>>> import numpy as np
>>> import numpy.linalg as la
>>> np.set_printoptions(suppress=True, linewidth=140)
>>> u = np.array([0, 0, 0, -1])
>>> v = np.array([0, 0, 1, 0])
>>> feats = np.outer(u, v)
>>> feats
array([[ 0,  0,  0,  0],
       [ 0,  0,  0,  0],
       [ 0,  0,  0,  0],
       [ 0,  0, -1,  0]])
>>> la.cond(feats) > 100
np.True_
>>> np.round(la.norm(feats, 2) / la.norm(feats), 2)
np.float64(1.0)
>>> def softmax(z):
...     e = np.exp(z - z.max(axis=-1, keepdims=True))
...     return e / e.sum(axis=-1, keepdims=True)
... 
>>> softmax(feats[2] + 4)
array([0.25, 0.25, 0.25, 0.25])
>>> att = feats @ feats.T / np.sqrt(4)
>>> np.round(softmax(att), 2)
array([[0.25, 0.25, 0.25, 0.25],
       [0.25, 0.25, 0.25, 0.25],
       [0.25, 0.25, 0.25, 0.25],
       [0.22, 0.22, 0.22, 0.35]])
>>> np.round(softmax(att + np.triu(np.full(att.shape, -np.inf), 1)), 2)
array([[1.  , 0.  , 0.  , 0.  ],
       [0.5 , 0.5 , 0.  , 0.  ],
       [0.33, 0.33, 0.33, 0.  ],
       [0.22, 0.22, 0.22, 0.35]])
>>> rk = la.matrix_rank(feats)
>>> rk
np.int64(1)
>>> null = la.svd(feats)[2][rk:].T
>>> null @ null.T
array([[1., 0., 0., 0.],
       [0., 1., 0., 0.],
       [0., 0., 0., 0.],
       [0., 0., 0., 1.]])
>>> [int(la.matrix_rank(feats[:, :j + 1])) for j in range(4)]
[0, 0, 1, 1]
>>> [int(la.matrix_rank(np.delete(feats, i, axis=0))) for i in range(4)]
[1, 1, 1, 0]
>>> np.allclose(feats @ null, 0)
True
>>> O, _ = la.qr(np.array([[-0.6, -1.5, -1.2, 0.9],
...     [1.5, -0.2, 0.1, -0.2],
...     [0.3, 0.8, -0.5, -1.3],
...     [-0.1, -0.1, 0.4, -0.5]]))
>>> evecs, _ = la.qr(np.array([[1.2, 1.8, -1.0, -0.9],
...     [-2.0, -1.1, 0.2, 0.9],
...     [-0.3, -1.4, -0.1, -0.2],
...     [0.6, -2.0, -1.7, -0.4]]))
>>> sv = 10 * 0.2 ** np.arange(4)
>>> F = O[:, :4] * sv @ evecs[:4]
>>> F.round(2)
array([[ 0.45,  1.36,  3.36,  1.6 ],
       [-5.18, -3.36, -5.76, -3.51],
       [-0.24, -0.82, -1.8 , -0.43],
       [ 0.23,  0.36,  0.46,  0.11]])
>>> B = F / np.sqrt((F ** 2).mean(axis=1, keepdims=True))
>>> la.matrix_rank(F - F.mean(axis=1, keepdims=True))
np.int64(3)
>>> la.matrix_rank(B) == la.matrix_rank(F)
np.True_
>>> W1 = np.array([[-4, 5, -6, -2, -1, -6],
...     [-4, -2, -1, 2, -5, -8],
...     [-1, 2, 9, 4, 2, 7],
...     [-4, 6, -7, 5, 9, -2]])
>>> beta = np.array([-5, 3, 1, 4, -2, 3])
>>> act = np.maximum(F @ W1 + beta, 0)
>>> (act > 0).astype(int)
array([[0, 1, 1, 1, 1, 1],
       [1, 0, 1, 0, 0, 1],
       [1, 0, 0, 0, 0, 0],
       [0, 1, 1, 1, 0, 1]])
>>> (act > 0).mean(axis=0)
array([0.5 , 0.5 , 0.75, 0.5 , 0.25, 0.75])
>>> C = np.array([[-2, 0, 0],
...     [0, 2, 1],
...     [-2, -2, 3],
...     [0, -2, 1],
...     [-2, 3, 1],
...     [-1, 1, 3]])
>>> (act @ C).round(6).argmax(axis=1)
array([2, 2, 1, 2])
>>> np.round(act @ C, 2)
array([[ -65.4 ,   -3.39,  135.09],
       [-141.9 ,   11.39,  107.4 ],
       [  -5.53,    0.  ,    0.  ],
       [  -6.93,   -6.71,   24.66]])
>>> np.allclose(F @ F.T, F.T @ F)
False
>>> np.allclose(F, F.T)
False
>>> np.round(la.det(F), 2)
np.float64(0.64)
>>> np.round(np.trace(F), 2)
np.float64(-4.6)
>>> vec = np.array([-3, -5, -4, -4])
>>> h = np.maximum(F @ vec, 0)
>>> np.round(F.T @ h, 2)
array([-363.14, -244.91, -425.14, -249.64])
>>> np.round(np.tanh(F @ vec), 2)
array([-1.,  1.,  1., -1.])
>>> np.round(np.maximum(F @ vec, 0) - np.maximum(-F @ vec, 0), 2)
array([-27.98,  69.45,  13.76,  -4.79])
>>> vec = np.array([-1, 0, 1, 0])
>>> np.round(F @ (2 * vec), 2)
array([ 5.81, -1.16, -3.13,  0.45])
>>> np.round(np.einsum("ij,j->i", F, vec), 2)
array([ 2.91, -0.58, -1.57,  0.23])
>>> (F @ vec).argmax()
np.int64(0)
>>> np.round(F * vec, 2)
array([[-0.45,  0.  ,  3.36,  0.  ],
       [ 5.18, -0.  , -5.76, -0.  ],
       [ 0.24, -0.  , -1.8 , -0.  ],
       [-0.23,  0.  ,  0.46,  0.  ]])
>>> arr = np.loadtxt("out14.csv", delimiter=",")
>>> arr
array([[ -5.,  -2.,  -1.,  -8.],
       [  6.,   9.,   4.,  -5.],
       [  4.,   0.,   4.,  -4.],
       [ 25.,  43.,  19., -33.]])
>>> arr - arr[0]
array([[  0.,   0.,   0.,   0.],
       [ 11.,  11.,   5.,   3.],
       [  9.,   2.,   5.,   4.],
       [ 30.,  45.,  20., -25.]])
>>> np.round(la.norm(arr), 2)
np.float64(64.99)
>>> arr.shape
(4, 4)
>>> np.abs(arr).max()
np.float64(43.0)
>>> arr.sum(axis=1)
array([-16.,  14.,   4.,  54.])
>>> arr.sum(axis=0)
array([ 30.,  50.,  26., -50.])
>>> np.unravel_index(np.abs(arr).argmax(), arr.shape)
(np.int64(3), np.int64(1))
>>> la.matrix_rank(arr)
np.int64(3)
>>> rk = la.matrix_rank(arr)
>>> rk
np.int64(3)
>>> null = la.svd(arr)[2][rk:].T
>>> [int(la.matrix_rank(np.delete(arr, i, axis=0))) for i in range(4)]
[3, 3, 2, 3]
>>> null.shape
(4, 1)
>>> la.matrix_rank(arr.T @ arr), la.matrix_rank(arr @ arr.T)
(np.int64(3), np.int64(3))
>>> np.unique(arr.round(6), axis=0).shape
(4, 4)
>>> np.abs(np.diag(la.qr(arr)[1])) > 1e-9
array([ True,  True,  True, False])
>>> B = arr[0, 0] * arr[1:] - np.outer(arr[1:, 0], arr[0])
>>> B
array([[   0.,  -33.,  -14.,   73.],
       [   0.,    8.,  -16.,   52.],
       [   0., -165.,  -70.,  365.]])
>>> la.matrix_rank(B), la.matrix_rank(arr)
(np.int64(2), np.int64(3))
>>> arr[:, 0] / arr[0, 0]
array([ 1. , -1.2, -0.8, -5. ])
>>> W0 = np.array([[0, -3, 0], [0, 0, 0], [-2, 0, 0]])
>>> rk = la.matrix_rank(W0)
>>> rk
np.int64(2)
>>> null = la.svd(W0)[2][rk:].T
>>> [int(la.matrix_rank(W0[:i])) for i in range(1, len(W0) + 1)]
[1, 1, 2]
>>> null @ null.T
array([[0., 0., 0.],
       [0., 0., 0.],
       [0., 0., 1.]])
>>> [int(la.matrix_rank(np.delete(W0, i, axis=0))) for i in range(3)]
[1, 2, 1]
>>> la.matrix_rank(W0, rtol=0.1)
np.int64(2)
>>> [round(float(x), 2) for x in la.svd(W0, compute_uv=False)[:3]]
[3.0, 2.0, 0.0]
>>> np.round(la.norm(W0, 2) / la.norm(W0), 2)
np.float64(0.83)
>>> la.cond(W0) > 100
np.True_
>>> round(la.det(W0), 2)
np.float64(0.0)
>>> np.round(np.sort(np.abs(la.eigvals(W0))), 2)
array([0., 0., 0.])
>>> (W0 - W0.T) / 2
array([[ 0. , -1.5,  1. ],
       [ 1.5,  0. ,  0. ],
       [-1. ,  0. ,  0. ]])
>>> np.allclose(W0, W0.T)
False
>>> np.allclose(W0 @ W0.T, W0.T @ W0)
False
>>> (W0 + W0.T) / 2
array([[ 0. , -1.5, -1. ],
       [-1.5,  0. ,  0. ],
       [-1. ,  0. ,  0. ]])
>>> W0 @ W0
array([[0, 0, 0],
       [0, 0, 0],
       [0, 6, 0]])
>>> np.round(np.abs(la.eigvals(W0)).max(), 2)
np.float64(0.0)
>>> la.matrix_power(W0, 4)
array([[0, 0, 0],
       [0, 0, 0],
       [0, 0, 0]])
